>>> import numpy as np
>>> np.set_printoptions(precision=2, suppress=True, linewidth=100, legacy="1.25")
>>> def rd(a):
...     return np.round(a, 2) + 0
... 
>>> J = np.loadtxt("dump.csv", delimiter=",")
>>> print(J)
[[ 1. -1.  1.  2. -2.  0. -1.]
 [ 1. -1.  1.  2. -2.  0. -1.]
 [-1.  0.  1. -1.  1. -1.  0.]]
>>> A2 = J / np.sqrt((J ** 2).mean(axis=1, keepdims=True))
>>> print(rd(J - J.mean(axis=1, keepdims=True)))
[[ 1.   -1.    1.    2.   -2.    0.   -1.  ]
 [ 1.   -1.    1.    2.   -2.    0.   -1.  ]
 [-0.86  0.14  1.14 -0.86  1.14 -0.86  0.14]]
>>> print(np.linalg.matrix_rank(J - J.mean(axis=1, keepdims=True)))
2
>>> def softmax(z):
...     e = np.exp(z - z.max(axis=-1, keepdims=True))
...     return e / e.sum(axis=-1, keepdims=True)
... 
>>> print(rd(softmax(J).sum(axis=1)))
[1. 1. 1.]
>>> print(rd(softmax(10 * J[0])))
[0. 0. 0. 1. 0. 0. 0.]
>>> att = J @ J.T / np.sqrt(7)
>>> print(rd(softmax(att)))
[[0.5  0.5  0.  ]
 [0.5  0.5  0.  ]
 [0.03 0.03 0.94]]
>>> print(rd(softmax(att)[0] @ J))
[ 1. -1.  1.  2. -2.  0. -1.]
>>> mat = np.loadtxt("run7.csv", delimiter=",")
>>> print(mat)
[[-3.  3. -3. -3.  0.  0.]
 [ 2.  1. -2.  1.  0.  0.]
 [ 0. -1.  1.  0.  0.  0.]
 [-3. -3.  3.  1.  0.  0.]
 [ 0.  0.  0.  0.  8.  3.]
 [ 0.  0.  0.  0.  3.  5.]]
>>> vec = np.array([-2, -1, 1, 2, 2, 0])
>>> a = np.maximum(mat @ vec, 0)
>>> print(np.maximum(mat @ vec, 0) - np.maximum(-mat @ vec, 0))
[-6. -5.  2. 14. 16.  6.]
>>> print(mat * (a > 1e-9)[:, None])
[[-0.  0. -0. -0.  0.  0.]
 [ 0.  0. -0.  0.  0.  0.]
 [ 0. -1.  1.  0.  0.  0.]
 [-3. -3.  3.  1.  0.  0.]
 [ 0.  0.  0.  0.  8.  3.]
 [ 0.  0.  0.  0.  3.  5.]]
>>> A2 = mat[0, 0] * mat[1:] - np.outer(mat[1:, 0], mat[0])
>>> print(A2)
[[  0.  -9.  12.   3.  -0.  -0.]
 [  0.   3.  -3.   0.  -0.  -0.]
 [  0.  18. -18. -12.   0.   0.]
 [  0.  -0.   0.   0. -24.  -9.]
 [  0.  -0.   0.   0.  -9. -15.]]
>>> print(np.flatnonzero(~A2.round(6).any(axis=1)))
[]
>>> print(rd(mat[:, 0] / mat[0, 0]))
[ 1.   -0.67  0.    1.    0.    0.  ]
>>> f = np.array([5, 2])
>>> print(np.cross(mat[2, :3], mat[5, :3]))
[-0.  0.  0.]
>>> print(np.correlate(mat[2], mat[5], "full"))
[ 0. -5.  2.  3.  0.  0.  0.  0.  0.  0.  0.]
>>> print(np.convolve(mat[2], f))
[ 0. -5.  3.  2.  0.  0.  0.]
>>> f, r1 = mat[3], mat[1]
>>> print(f @ r1)
-14.0
>>> pr = (f @ r1) / (f @ f) * f
>>> print(np.linalg.matrix_rank(np.outer(f, r1)))
1
>>> print(r1 - pr)
[ 0.5 -0.5 -0.5  1.5  0.   0. ]
>>> print(pr)
[ 1.5  1.5 -1.5 -0.5 -0.  -0. ]
>>> print(rd(np.linalg.norm(f + r1) ** 2 + np.linalg.norm(f - r1) ** 2))
76.0
>>> vec = np.array([0, -1, 3, -2, 3, 1, -1])
>>> a = np.maximum(J @ vec, 0)
>>> print(a)
[0. 0. 7.]
>>> print(np.maximum(J @ vec, 0) - np.maximum(-J @ vec, 0))
[-5. -5.  7.]
>>> print(J.T @ a)
[-7.  0.  7. -7.  7. -7.  0.]
>>> print(rd(np.tanh(J @ vec)))
[-1. -1.  1.]
>>> F = np.load("sample19.npy")
>>> print(F)
[[ 1 -1 -1  1 -1  1  1 -1]
 [ 1  1  1  1  1  1  1  1]
 [ 1 -1  1 -1 -1  1 -1  1]]
>>> A2 = F / np.linalg.norm(F, axis=1, keepdims=True)
>>> G = A2 @ A2.T
>>> print(np.degrees(np.arccos(np.clip(G[0, 2], -1, 1))))
90.0
>>> print((G - 2 * np.eye(3)).round(6).argmax(axis=1))
[1 0 0]
>>> A2 = np.array([[3, -3, 2],
...     [3, 3, 2],
...     [-2, -3, 3],
...     [-3, -1, -1],
...     [-2, 2, -1],
...     [-1, -1, -3],
...     [-3, -1, 2],
...     [3, -3, 0]])
>>> print(F @ A2)
[[ -6  -5  -4]
 [ -2  -7   4]
 [  8 -13   0]]
>>> print(A2.T @ F.T)
[[ -6  -2   8]
 [ -5  -7 -13]
 [ -4   4   0]]
>>> print(np.linalg.matrix_rank(np.vstack([F, A2.T])))
6
>>> print(np.einsum("ij,ij->i", F, F))
[8 8 8]
>>> print(np.linalg.matrix_rank(F @ A2))
3
>>> print(np.einsum("ik,kj->ij", F, A2))
[[ -6  -5  -4]
 [ -2  -7   4]
 [  8 -13   0]]
>>> print(np.einsum("ij->j", F))
[ 3 -1  1  1 -1  3  1  1]
